% python3 -q
>>> import numpy as np
>>> from numpy import linalg as LA
>>> np.set_printoptions(precision=2, suppress=True, linewidth=120, floatmode="fixed")
>>> def tidy(a):
...     return np.round(a, 2) + 0
... 
>>> m1 = np.load("case2.npy")
>>> tidy(m1)
array([[0.31, 0.06, 0.06, 0.06, 0.19, 0.19, 0.19, 0.06, 0.31],
       [0.06, 0.01, 0.01, 0.01, 0.04, 0.04, 0.04, 0.01, 0.06],
       [0.06, 0.01, 0.01, 0.01, 0.04, 0.04, 0.04, 0.01, 0.06],
       [0.06, 0.01, 0.01, 0.01, 0.04, 0.04, 0.04, 0.01, 0.06],
       [0.19, 0.04, 0.04, 0.04, 0.11, 0.11, 0.11, 0.04, 0.19],
       [0.19, 0.04, 0.04, 0.04, 0.11, 0.11, 0.11, 0.04, 0.19],
       [0.19, 0.04, 0.04, 0.04, 0.11, 0.11, 0.11, 0.04, 0.19],
       [0.06, 0.01, 0.01, 0.01, 0.04, 0.04, 0.04, 0.01, 0.06],
       [0.31, 0.06, 0.06, 0.06, 0.19, 0.19, 0.19, 0.06, 0.31]])
>>> # column 2 repeats column 1
>>> np.allclose(m1, m1.T)
True
>>> np.trace(m1)
np.float64(1.0)
>>> tidy(m1 @ m1)
array([[0.31, 0.06, 0.06, 0.06, 0.19, 0.19, 0.19, 0.06, 0.31],
       [0.06, 0.01, 0.01, 0.01, 0.04, 0.04, 0.04, 0.01, 0.06],
       [0.06, 0.01, 0.01, 0.01, 0.04, 0.04, 0.04, 0.01, 0.06],
       [0.06, 0.01, 0.01, 0.01, 0.04, 0.04, 0.04, 0.01, 0.06],
       [0.19, 0.04, 0.04, 0.04, 0.11, 0.11, 0.11, 0.04, 0.19],
       [0.19, 0.04, 0.04, 0.04, 0.11, 0.11, 0.11, 0.04, 0.19],
       [0.19, 0.04, 0.04, 0.04, 0.11, 0.11, 0.11, 0.04, 0.19],
       [0.06, 0.01, 0.01, 0.01, 0.04, 0.04, 0.04, 0.01, 0.06],
       [0.31, 0.06, 0.06, 0.06, 0.19, 0.19, 0.19, 0.06, 0.31]])
>>> tidy((m1 + m1.T) / 2)
array([[0.31, 0.06, 0.06, 0.06, 0.19, 0.19, 0.19, 0.06, 0.31],
       [0.06, 0.01, 0.01, 0.01, 0.04, 0.04, 0.04, 0.01, 0.06],
       [0.06, 0.01, 0.01, 0.01, 0.04, 0.04, 0.04, 0.01, 0.06],
       [0.06, 0.01, 0.01, 0.01, 0.04, 0.04, 0.04, 0.01, 0.06],
       [0.19, 0.04, 0.04, 0.04, 0.11, 0.11, 0.11, 0.04, 0.19],
       [0.19, 0.04, 0.04, 0.04, 0.11, 0.11, 0.11, 0.04, 0.19],
       [0.19, 0.04, 0.04, 0.04, 0.11, 0.11, 0.11, 0.04, 0.19],
       [0.06, 0.01, 0.01, 0.01, 0.04, 0.04, 0.04, 0.01, 0.06],
       [0.31, 0.06, 0.06, 0.06, 0.19, 0.19, 0.19, 0.06, 0.31]])
>>> np.unravel_index(np.abs(m1).argmax(), m1.shape)
(np.int64(0), np.int64(0))
>>> tidy(np.abs(m1).max())
np.float64(0.31)
>>> print(LA.matrix_rank(m1))
1
>>> tidy(m1.sum(axis=0))
array([1.42, 0.28, 0.28, 0.28, 0.85, 0.85, 0.85, 0.28, 1.42])
>>> tidy(m1.sum(axis=1))
array([1.42, 0.28, 0.28, 0.28, 0.85, 0.85, 0.85, 0.28, 1.42])
>>> def softmax(z):
...     e = np.exp(z - z.max(axis=-1, keepdims=True))
...     return e / e.sum(axis=-1, keepdims=True)
... 
>>> tidy(softmax(10 * m1[5]))
array([0.23, 0.05, 0.05, 0.05, 0.11, 0.11, 0.11, 0.05, 0.23])
>>> softmax(m1).sum(axis=1)
array([1.00, 1.00, 1.00, 1.00, 1.00, 1.00, 1.00, 1.00, 1.00])
>>> scores = m1 @ m1.T / np.sqrt(9)
>>> tidy(softmax(scores)[5] @ m1)
array([0.16, 0.03, 0.03, 0.03, 0.10, 0.10, 0.10, 0.03, 0.16])
>>> np.argsort(-LA.norm(m1, axis=0).round(6), kind="stable")[:3]
array([0, 8, 4])
>>> LA.matrix_rank(m1, rtol=0.1)
np.int64(1)
>>> A = np.load("sample11.npy")
>>> A
array([[  3,   0,  -2,   1,   1,   3,   0,  -2,   2],
       [ 12,   0,  -8,   4,   4,  12,   0,  -8,   8],
       [ 15,   0, -10,   5,   5,  15,   0, -10,  10],
       [  9,   0,  -6,   3,   3,   9,   0,  -6,   6],
       [  3,   0,  -2,   1,   1,   3,   0,  -2,   2]])
>>> Y = A / LA.norm(A, axis=1, keepdims=True)
>>> gram = Y @ Y.T
>>> tidy(gram)
array([[1.00, 1.00, 1.00, 1.00, 1.00],
       [1.00, 1.00, 1.00, 1.00, 1.00],
       [1.00, 1.00, 1.00, 1.00, 1.00],
       [1.00, 1.00, 1.00, 1.00, 1.00],
       [1.00, 1.00, 1.00, 1.00, 1.00]])
>>> print((gram - 2 * np.eye(5)).round(6).argmax(axis=1))
[1 0 0 0 0]
>>> print(tidy(gram[3]))
[1.00 1.00 1.00 1.00 1.00]
>>> (np.abs(gram) > 0.9).astype(int)
array([[1, 1, 1, 1, 1],
       [1, 1, 1, 1, 1],
       [1, 1, 1, 1, 1],
       [1, 1, 1, 1, 1],
       [1, 1, 1, 1, 1]])
>>> [round(float(x), 2) for x in LA.svd(A, compute_uv=False)[:3]]
[40.79, 0.0, 0.0]
>>> print(LA.cond(A) > 100)
True
>>> mat = np.array([[3.0, 1.0, 0.0, 0.0, 0.0, 0.0, 0.0, 0.0],
...     [0.0, 3.0, 1.0, 0.0, 0.0, 0.0, 0.0, 0.0],
...     [0.0, 0.0, 3.0, 1.0, 0.0, 0.0, 0.0, 0.0],
...     [0.0, 0.0, 0.0, 3.0, 1.0, 0.0, 0.0, 0.0],
...     [0.0, 0.0, 0.0, 0.0, 3.0, 1.0, 0.0, 0.0],
...     [0.0, 0.0, 0.0, 0.0, 0.0, 3.0, 1.0, 0.0],
...     [0.0, 0.0, 0.0, 0.0, 0.0, 0.0, 3.0, 1.0],
...     [0.0, 0.0, 0.0, 0.0, 0.0, 0.0, 0.0, 3.0]])
>>> # triangular
>>> Y = mat / np.sqrt((mat ** 2).mean(axis=1, keepdims=True))
>>> tidy(mat - mat.mean(axis=1, keepdims=True))
array([[ 2.50,  0.50, -0.50, -0.50, -0.50, -0.50, -0.50, -0.50],
       [-0.50,  2.50,  0.50, -0.50, -0.50, -0.50, -0.50, -0.50],
       [-0.50, -0.50,  2.50,  0.50, -0.50, -0.50, -0.50, -0.50],
       [-0.50, -0.50, -0.50,  2.50,  0.50, -0.50, -0.50, -0.50],
       [-0.50, -0.50, -0.50, -0.50,  2.50,  0.50, -0.50, -0.50],
       [-0.50, -0.50, -0.50, -0.50, -0.50,  2.50,  0.50, -0.50],
       [-0.50, -0.50, -0.50, -0.50, -0.50, -0.50,  2.50,  0.50],
       [-0.38, -0.38, -0.38, -0.38, -0.38, -0.38, -0.38,  2.62]])
>>> LA.matrix_rank(mat - mat.mean(axis=1, keepdims=True))
np.int64(7)
>>> LA.matrix_rank(Y) == LA.matrix_rank(mat)
np.True_
>>> rng = np.random.default_rng(8265)
>>> Y = mat + rng.integers(-2, 3, (8, 6)) @ rng.integers(-2, 3, (6, 8))
>>> print(Y)
[[  7.00  -1.00   2.00  -2.00   6.00  -4.00   7.00   0.00]
 [ -3.00  -2.00  -2.00   4.00  -3.00   0.00   1.00   3.00]
 [  8.00   2.00   4.00   1.00   8.00   4.00   1.00   5.00]
 [ -4.00  -2.00   1.00   2.00   3.00  -5.00   6.00  -4.00]
 [  1.00  -1.00  -2.00   6.00  11.00   7.00   5.00   5.00]
 [-12.00 -10.00   2.00   6.00   9.00   5.00  10.00   6.00]
 [ -3.00   1.00   0.00  -1.00   2.00  -3.00   6.00  -3.00]
 [  5.00   3.00   4.00 -10.00  -5.00  -8.00  -5.00  -2.00]]
>>> np.abs(Y - mat).sum(axis=1)
array([27.00, 22.00, 29.00, 25.00, 34.00, 56.00, 17.00, 45.00])
>>> Y - mat
array([[  4.00,  -2.00,   2.00,  -2.00,   6.00,  -4.00,   7.00,   0.00],
       [ -3.00,  -5.00,  -3.00,   4.00,  -3.00,   0.00,   1.00,   3.00],
       [  8.00,   2.00,   1.00,   0.00,   8.00,   4.00,   1.00,   5.00],
       [ -4.00,  -2.00,   1.00,  -1.00,   2.00,  -5.00,   6.00,  -4.00],
       [  1.00,  -1.00,  -2.00,   6.00,   8.00,   6.00,   5.00,   5.00],
       [-12.00, -10.00,   2.00,   6.00,   9.00,   2.00,   9.00,   6.00],
       [ -3.00,   1.00,   0.00,  -1.00,   2.00,  -3.00,   3.00,  -4.00],
       [  5.00,   3.00,   4.00, -10.00,  -5.00,  -8.00,  -5.00,  -5.00]])
>>> gram = Y.T @ Y
>>> (Y @ Y.T).shape
(8, 8)
>>> print(tidy(LA.eigvalsh(gram)[::-1]))
[928.22 351.52 242.25  68.83  26.82   9.68   7.07   3.62]
>>> np.diag(gram)
array([317.00, 124.00,  49.00, 198.00, 349.00, 204.00, 273.00, 124.00])
>>> LA.matrix_rank(gram)
np.int64(8)
>>> gram
array([[ 317.00,  154.00,   42.00, -139.00,  -25.00,  -60.00, -128.00,  -21.00],
       [ 154.00,  124.00,    2.00, -105.00, -104.00,  -62.00, -133.00,  -62.00],
       [  42.00,    2.00,   49.00,  -46.00,   29.00,  -33.00,   12.00,    4.00],
       [-139.00, -105.00,  -46.00,  198.00,  158.00,  157.00,  137.00,   98.00],
       [ -25.00, -104.00,   29.00,  158.00,  349.00,  149.00,  247.00,  132.00],
       [ -60.00,  -62.00,  -33.00,  157.00,  149.00,  204.00,   53.00,  130.00],
       [-128.00, -133.00,   12.00,  137.00,  247.00,   53.00,  273.00,   61.00],
       [ -21.00,  -62.00,    4.00,   98.00,  132.00,  130.00,   61.00,  124.00]])
>>> tidy(LA.svd(Y, compute_uv=False) ** 2)
array([928.22, 351.52, 242.25,  68.83,  26.82,   9.68,   7.07,   3.62])
>>> arr = np.load("run14.npy")
>>> arr
array([[-2.00,  1.00,  0.00,  0.00,  0.00,  0.00,  0.00,  0.00,  0.00,  0.00,  0.00],
       [ 0.00, -2.00,  1.00,  0.00,  0.00,  0.00,  0.00,  0.00,  0.00,  0.00,  0.00],
       [ 0.00,  0.00, -2.00,  1.00,  0.00,  0.00,  0.00,  0.00,  0.00,  0.00,  0.00],
       [ 0.00,  0.00,  0.00, -2.00,  1.00,  0.00,  0.00,  0.00,  0.00,  0.00,  0.00],
       [ 0.00,  0.00,  0.00,  0.00, -2.00,  1.00,  0.00,  0.00,  0.00,  0.00,  0.00],
       [ 0.00,  0.00,  0.00,  0.00,  0.00, -2.00,  1.00,  0.00,  0.00,  0.00,  0.00],
       [ 0.00,  0.00,  0.00,  0.00,  0.00,  0.00, -2.00,  1.00,  0.00,  0.00,  0.00],
       [ 0.00,  0.00,  0.00,  0.00,  0.00,  0.00,  0.00, -2.00,  1.00,  0.00,  0.00],
       [ 0.00,  0.00,  0.00,  0.00,  0.00,  0.00,  0.00,  0.00, -2.00,  1.00,  0.00],
       [ 0.00,  0.00,  0.00,  0.00,  0.00,  0.00,  0.00,  0.00,  0.00, -2.00,  1.00],
       [ 0.00,  0.00,  0.00,  0.00,  0.00,  0.00,  0.00,  0.00,  0.00,  0.00, -2.00]])
>>> # triangular: eigenvalues sit on the diagonal
>>> tidy(LA.norm(arr, 2))
np.float64(2.98)
>>> arr[4] @ arr[5]
np.float64(-2.0)
>>> U, sigma, vt = LA.svd(m1)
>>> tidy(sigma)
array([1.00, 0.00, 0.00, 0.00, 0.00, 0.00, 0.00, 0.00, 0.00])
>>> np.argmax(sigma[:-1] / (sigma[1:] + 1e-6)) + 1
np.int64(1)
>>> Y = U[:, :1] @ np.diag(sigma[:1]) @ vt[:1]
>>> tidy(np.abs(m1 - Y).max())
np.float64(0.0)
>>> print(tidy(Y))
[[0.31 0.06 0.06 0.06 0.19 0.19 0.19 0.06 0.31]
 [0.06 0.01 0.01 0.01 0.04 0.04 0.04 0.01 0.06]
 [0.06 0.01 0.01 0.01 0.04 0.04 0.04 0.01 0.06]
 [0.06 0.01 0.01 0.01 0.04 0.04 0.04 0.01 0.06]
 [0.19 0.04 0.04 0.04 0.11 0.11 0.11 0.04 0.19]
 [0.19 0.04 0.04 0.04 0.11 0.11 0.11 0.04 0.19]
 [0.19 0.04 0.04 0.04 0.11 0.11 0.11 0.04 0.19]
 [0.06 0.01 0.01 0.01 0.04 0.04 0.04 0.01 0.06]
 [0.31 0.06 0.06 0.06 0.19 0.19 0.19 0.06 0.31]]
>>> tidy(LA.norm(m1 - Y) / LA.norm(m1))
np.float64(0.0)
